$ python -q
>>> import numpy as np
>>> np.set_printoptions(precision=3, suppress=True, linewidth=200, floatmode="fixed")
>>> B = np.array([[-1, 0, 2], [3, -2, -3], [-1, 0, -3]])
>>> arr = B + B.T
>>> arr
array([[-2,  3,  1],
       [ 3, -4, -3],
       [ 1, -3, -6]])
>>> # equal to its transpose
>>> np.sort(np.abs(np.linalg.eigvals(arr)))
array([0.342, 3.195, 9.148])
>>> (arr + arr.T) / 2
array([[-2.000,  3.000,  1.000],
       [ 3.000, -4.000, -3.000],
       [ 1.000, -3.000, -6.000]])
>>> np.linalg.eigvals(arr)
array([-9.148,  0.342, -3.195])
>>> print(np.round(np.linalg.eigvals(arr).sum().real, 3))
-12.0
>>> print(np.kron(np.eye(2, dtype=int), arr))
[[-2  3  1  0  0  0]
 [ 3 -4 -3  0  0  0]
 [ 1 -3 -6  0  0  0]
 [ 0  0  0 -2  3  1]
 [ 0  0  0  3 -4 -3]
 [ 0  0  0  1 -3 -6]]
>>> np.poly(arr)
array([  1.000,  12.000,  25.000, -10.000])
>>> np.einsum("ii->", arr)
np.int64(-12)
>>> ev, V = np.linalg.eigh(arr)
>>> print(np.abs(V[:, -1]).round(6).argmax())
0
>>> np.linalg.svd(arr, compute_uv=False)
array([9.148, 3.195, 0.342])
>>> V @ np.diag(ev) @ V.T
array([[-2.000,  3.000,  1.000],
       [ 3.000, -4.000, -3.000],
       [ 1.000, -3.000, -6.000]])
>>> t3 = np.stack([arr, 4 * arr, arr[::-1]])
>>> np.linalg.norm(t3, axis=(1, 2))
array([ 9.695, 38.781,  9.695])
>>> print(np.linalg.det(t3))
[ 10.000 640.000 -10.000]
>>> np.einsum("bij,cij->bc", t3, t3)
array([[  94,  376,    0],
       [ 376, 1504,    0],
       [   0,    0,   94]])
>>> np.linalg.matrix_rank(t3.reshape(3, -1))
np.int64(2)
>>> np.linalg.matrix_rank(t3)
array([3, 3, 3])
>>> B = np.array([[1, 0], [-2, 0]])
>>> basis = np.array([[-2, 2, 0], [2, -3, -1], [0, -2, 1]])
>>> m1 = np.kron(B, basis)
>>> m1
array([[-2,  2,  0,  0,  0,  0],
       [ 2, -3, -1,  0,  0,  0],
       [ 0, -2,  1,  0,  0,  0],
       [ 4, -4,  0,  0,  0,  0],
       [-4,  6,  2,  0,  0,  0],
       [ 0,  4, -2,  0,  0,  0]])
>>> rk = np.linalg.matrix_rank(m1)
>>> rk
np.int64(3)
>>> null = np.linalg.svd(m1)[2][rk:].T
>>> np.allclose(m1 @ null, 0)
True
>>> print(np.linalg.matrix_rank(m1.T @ m1), np.linalg.matrix_rank(m1 @ m1.T))
3 3
>>> [int(np.linalg.matrix_rank(m1[:i])) for i in range(1, len(m1) + 1)]
[1, 2, 3, 3, 3, 3]
>>> null @ null.T
array([[0.000, 0.000, 0.000, 0.000, 0.000, 0.000],
       [0.000, 0.000, 0.000, 0.000, 0.000, 0.000],
       [0.000, 0.000, 0.000, 0.000, 0.000, 0.000],
       [0.000, 0.000, 0.000, 1.000, 0.000, 0.000],
       [0.000, 0.000, 0.000, 0.000, 1.000, 0.000],
       [0.000, 0.000, 0.000, 0.000, 0.000, 1.000]])
>>> Uu, sv, Vt = np.linalg.svd(m1)
>>> V = Vt[:(sv > 1e-8).sum()]
>>> rng = np.random.default_rng(41)
>>> vec = m1[0] + 3 * m1[4] + rng.integers(2) * np.eye(6)[2]
>>> vec
array([-14.000,  20.000,   7.000,   0.000,   0.000,   0.000])
>>> print(np.round(np.linalg.norm(vec - V.T @ V @ vec), 3))
0.0
>>> np.allclose(V.T @ V @ vec, vec)
True
>>> Uu, sv, Vt = np.linalg.svd(m1)
>>> sv
array([10.871,  3.757,  1.642,  0.000,  0.000,  0.000])
>>> B = Uu[:, :3] @ np.diag(sv[:3]) @ Vt[:3]
>>> print(round(float(np.linalg.norm(m1 - B) / np.linalg.norm(m1)), 3))
0.0
>>> np.linalg.matrix_rank(m1, rtol=0.05)
np.int64(3)
>>> round(np.abs(m1 - B).max(), 3)
np.float64(0.0)
>>> np.trace(m1)
np.int64(-4)
>>> np.allclose(m1 @ m1.T, m1.T @ m1)
False
>>> m1 @ m1
array([[  8, -10,  -2,   0,   0,   0],
       [-10,  15,   2,   0,   0,   0],
       [ -4,   4,   3,   0,   0,   0],
       [-16,  20,   4,   0,   0,   0],
       [ 20, -30,  -4,   0,   0,   0],
       [  8,  -8,  -6,   0,   0,   0]])
>>> np.round(np.linalg.det(m1), 3)
np.float64(0.0)
>>> (m1 - m1.T) / 2
array([[ 0.000,  0.000,  0.000, -2.000,  2.000,  0.000],
       [ 0.000,  0.000,  0.500,  2.000, -3.000, -2.000],
       [ 0.000, -0.500,  0.000,  0.000, -1.000,  1.000],
       [ 2.000, -2.000,  0.000,  0.000,  0.000,  0.000],
       [-2.000,  3.000,  1.000,  0.000,  0.000,  0.000],
       [ 0.000,  2.000, -1.000,  0.000,  0.000,  0.000]])
>>> np.allclose(m1, m1.T)
False
>>> feats = np.load("w.npy")
>>> feats
array([[ 1.000,  0.000,  0.000,  0.000],
       [ 0.000,  1.000,  0.000,  0.000],
       [ 0.000,  0.000,  0.000,  1.000],
       [ 0.000,  0.000, -1.000,  0.000]])
>>> feats[:, 0] @ feats[:, 3]
np.float64(0.0)
>>> np.linalg.svd(feats, compute_uv=False)
array([1.000, 1.000, 1.000, 1.000])
>>> np.linalg.pinv(feats)
array([[ 1.000,  0.000,  0.000,  0.000],
       [ 0.000,  1.000,  0.000,  0.000],
       [ 0.000,  0.000,  0.000, -1.000],
       [ 0.000,  0.000,  1.000,  0.000]])
>>> feats.T @ feats
array([[1.000, 0.000, 0.000, 0.000],
       [0.000, 1.000, 0.000, 0.000],
       [0.000, 0.000, 1.000, 0.000],
       [0.000, 0.000, 0.000, 1.000]])
>>> vec = np.array([2, 3, 0, 0])
>>> np.sort(np.abs(np.degrees(np.angle(np.linalg.eigvals(feats)))))
array([ 0.000,  0.000, 90.000, 90.000])
>>> np.linalg.inv(feats)
array([[ 1.000,  0.000,  0.000,  0.000],
       [ 0.000,  1.000,  0.000,  0.000],
       [-0.000, -0.000, -0.000, -1.000],
       [ 0.000,  0.000,  1.000,  0.000]])
>>> print(feats.T @ (feats @ vec))
[2.000 3.000 0.000 0.000]
>>> print(4 - np.linalg.matrix_rank(feats - np.eye(4), tol=1e-8))
2
>>> print([p for p in range(1, 25) if np.allclose(np.linalg.matrix_power(feats, p), np.eye(4))])
[4, 8, 12, 16, 20, 24]
>>> np.abs(np.linalg.eigvals(feats))
array([1.000, 1.000, 1.000, 1.000])
